% ipython --no-banner

In [1]: import numpy as np

In [2]: np.set_printoptions(precision=2, suppress=True, linewidth=140, legacy="1.25")

In [3]: def tidy(a):
   ...:     return np.round(a, 2) + 0
   ...: 

In [4]: K = np.array([[1, 0, 0, 0], [0, 1, 0, 0], [0, 0, 1, 0], [0, 0, 0, 1]])

In [5]: print(np.linalg.matrix_rank(K - K[0, 0] * np.eye(4)))
0

In [6]: print([int(np.linalg.matrix_rank(np.linalg.matrix_power(K, p))) for p in range(1, 5)])
[4, 4, 4, 4]

In [7]: print(np.prod(np.diag(K)), tidy(np.linalg.det(K)))
1 1.0

In [8]: print(tidy(np.sort(np.linalg.eigvals(K))))
[1. 1. 1. 1.]

In [9]: print(np.linalg.matrix_power(K, 2))
[[1 0 0 0]
 [0 1 0 0]
 [0 0 1 0]
 [0 0 0 1]]

In [10]: print(K @ np.ones(4))
[1. 1. 1. 1.]

In [11]: print(np.linalg.matrix_power(K, 100))
[[1 0 0 0]
 [0 1 0 0]
 [0 0 1 0]
 [0 0 0 1]]

In [12]: pr = np.eye(4)[1]

In [13]: for _ in range(6):
    ...:     pr = pr @ K
    ...:     print(pr.round(2))
    ...: 
[0. 1. 0. 0.]
[0. 1. 0. 0.]
[0. 1. 0. 0.]
[0. 1. 0. 0.]
[0. 1. 0. 0.]
[0. 1. 0. 0.]

In [14]: hat = np.triu(np.array([[-5, -5, -2, 0], [-4, -5, 1, 5], [-5, 3, 0, 5], [0, -3, 5, 4]]), 1) + np.eye(4)

In [15]: Y = hat @ K @ np.linalg.inv(hat)

In [16]: print(np.linalg.matrix_rank(Y))
4

In [17]: print(np.poly(Y))
[ 1. -4.  6. -4.  1.]

In [18]: F = np.load("dump.npy")

In [19]: print(F)
[[ 3  0  0]
 [ 0  0  0]
 [-1  1 -1]]

In [20]: print(tidy(np.sort(np.linalg.eigvals(F))))
[-1.  0.  3.]

In [21]: print([int(np.linalg.matrix_rank(np.linalg.matrix_power(F, p))) for p in range(1, 4)])
[2, 2, 2]

In [22]: print(F @ F)
[[ 9  0  0]
 [ 0  0  0]
 [-2 -1  1]]

In [23]: try:
    ...:     np.linalg.inv(F)
    ...: except np.linalg.LinAlgError as e:
    ...:     print(repr(e))
    ...: 
LinAlgError('Singular matrix')

In [24]: print(np.linalg.matrix_rank(F, rtol=0.1))
2

In [25]: print([round(float(x), 2) for x in np.linalg.svd(F, compute_uv=False)[:3]])
[3.2, 1.33, 0.0]

In [26]: print(np.argsort(-np.linalg.norm(F, axis=0).round(6), kind="stable")[:3])
[0 1 2]

In [27]: Uu, s, Vt = np.linalg.svd(F)

In [28]: V = Vt[:(s > 1e-8).sum()]

In [29]: rng = np.random.default_rng(185848)

In [30]: x0 = F[2] + -2 * F[1] + rng.integers(2) * np.eye(3)[2]

In [31]: print(x0)
[-1.  1. -1.]

In [32]: print(np.linalg.matrix_rank(np.vstack([F, x0])))
2

In [33]: r = np.linalg.matrix_rank(F)

In [34]: print(r)
2

In [35]: ns = np.linalg.svd(F)[2][r:].T

In [36]: print(tidy(F @ ns))
[[0.]
 [0.]
 [0.]]

In [37]: print([int(np.linalg.matrix_rank(F[:, :j + 1])) for j in range(3)])
[1, 2, 2]

In [38]: print([int(np.linalg.matrix_rank(np.delete(F, i, axis=0))) for i in range(3)])
[1, 2, 1]

In [39]: print(tidy(ns[:, 0] / ns[np.abs(ns[:, 0]).round(6).argmax(), 0]))
[0. 1. 1.]

In [40]: print(tidy(ns @ ns.T))
[[0.  0.  0. ]
 [0.  0.5 0.5]
 [0.  0.5 0.5]]

In [41]: print(np.allclose(F @ ns, 0))
True

In [42]: data = np.load("x.npy")

In [43]: print(data)
[[ 4  5  6  7]
 [ 8  9 10 11]
 [12 13 14 15]]

In [44]: Y = np.array([[3, 3], [2, 1], [2, 0]])

In [45]: print(np.linalg.matrix_rank(F @ Y))
2

In [46]: print(Y.T @ F.T)
[[ 9  0 -3]
 [ 9  0 -2]]

In [47]: W0 = np.array([[1, 0, 0, 0], [0, 1, 0, 0], [4, -5, 1, 0], [3, 2, 4, 1]])

In [48]: Uu, s, Vt = np.linalg.svd(W0)

In [49]: print(np.argmax(s[:-1] / (s[1:] + 1e-6)) + 1)
3

In [50]: print(tidy(s))
[6.73 5.3  0.75 0.04]

In [51]: Y = Uu[:, :3] @ np.diag(s[:3]) @ Vt[:3]

In [52]: print(np.linalg.matrix_rank(Y))
3

In [53]: print(np.linalg.matrix_rank(W0, rtol=0.05))
3

In [54]: theta = np.radians(180)

In [55]: R = np.eye(4)

In [56]: R[3, 3] = R[0, 0] = np.cos(theta)

In [57]: R[3, 0], R[0, 3] = -np.sin(theta), np.sin(theta)

In [58]: print(tidy(R))
[[-1.  0.  0.  0.]
 [ 0.  1.  0.  0.]
 [ 0.  0.  1.  0.]
 [ 0.  0.  0. -1.]]

In [59]: Y = data @ R.T

In [60]: print(np.abs(Y - data).max(axis=0))
[24.  0.  0. 30.]

In [61]: print(round(np.log10(np.linalg.cond(W0))))
2

In [62]: print([round(float(x), 2) for x in np.linalg.svd(W0, compute_uv=False)[:3]])
[6.73, 5.3, 0.75]

In [63]: Y = np.array([[0, -2], [2, -2]])

In [64]: basis = np.kron(Y, W0)

In [65]: print(basis)
[[  0   0   0   0  -2   0   0   0]
 [  0   0   0   0   0  -2   0   0]
 [  0   0   0   0  -8  10  -2   0]
 [  0   0   0   0  -6  -4  -8  -2]
 [  2   0   0   0  -2   0   0   0]
 [  0   2   0   0   0  -2   0   0]
 [  8 -10   2   0  -8  10  -2   0]
 [  6   4   8   2  -6  -4  -8  -2]]

In [66]: print(np.linalg.matrix_rank(basis))
8

In [67]: print(tidy(np.linalg.norm(basis, 2)), tidy(np.linalg.norm(Y, 2) * np.linalg.norm(W0, 2)))
21.79 21.79

In [68]: Y = np.array([[-4, -4, 9, 8], [7, -5, 7, 8], [-9, -9, -6, 4], [6, -8, -8, -8]])

In [69]: M = np.triu(Y, 1)

In [70]: print(M)
[[ 0 -4  9  8]
 [ 0  0  7  8]
 [ 0  0  0  4]
 [ 0  0  0  0]]

In [71]: print(np.allclose(M, M.T))
False

In [72]: print(tidy(np.linalg.det(M)))
0.0

In [73]: print((M + M.T) / 2)
[[ 0.  -2.   4.5  4. ]
 [-2.   0.   3.5  4. ]
 [ 4.5  3.5  0.   2. ]
 [ 4.   4.   2.   0. ]]

In [74]: M.inv()
---------------------------------------------------------------------------
AttributeError                            Traceback (most recent call last)
Cell In[74], line 1
----> 1 M.inv()

AttributeError: 'numpy.ndarray' object has no attribute 'inv'

In [75]: print(np.trace(M))
0

In [76]: np.linalg.determinant(M)
---------------------------------------------------------------------------
AttributeError                            Traceback (most recent call last)
Cell In[76], line 1
----> 1 np.linalg.determinant(M)

AttributeError: module 'numpy.linalg' has no attribute 'determinant'

In [77]: Uu, s, Vt = np.linalg.svd(M)

In [78]: V = Vt[:(s > 1e-8).sum()]

In [79]: x0 = M[3] + 3 * M[1] + rng.integers(2) * np.eye(4)[2]

In [80]: print(x0)
[ 0.  0. 21. 24.]

In [81]: print(tidy(np.diag(V.T @ V)))
[0. 1. 1. 1.]

In [82]: print(tidy(V.T @ V))
[[0. 0. 0. 0.]
 [0. 1. 0. 0.]
 [0. 0. 1. 0.]
 [0. 0. 0. 1.]]

In [83]: print(np.allclose(V.T @ V @ x0, x0))
True

In [84]: print(tidy(np.linalg.norm(x0 - V.T @ V @ x0)))
0.0

In [85]: print(np.linalg.matrix_rank(np.vstack([M, x0])))
3
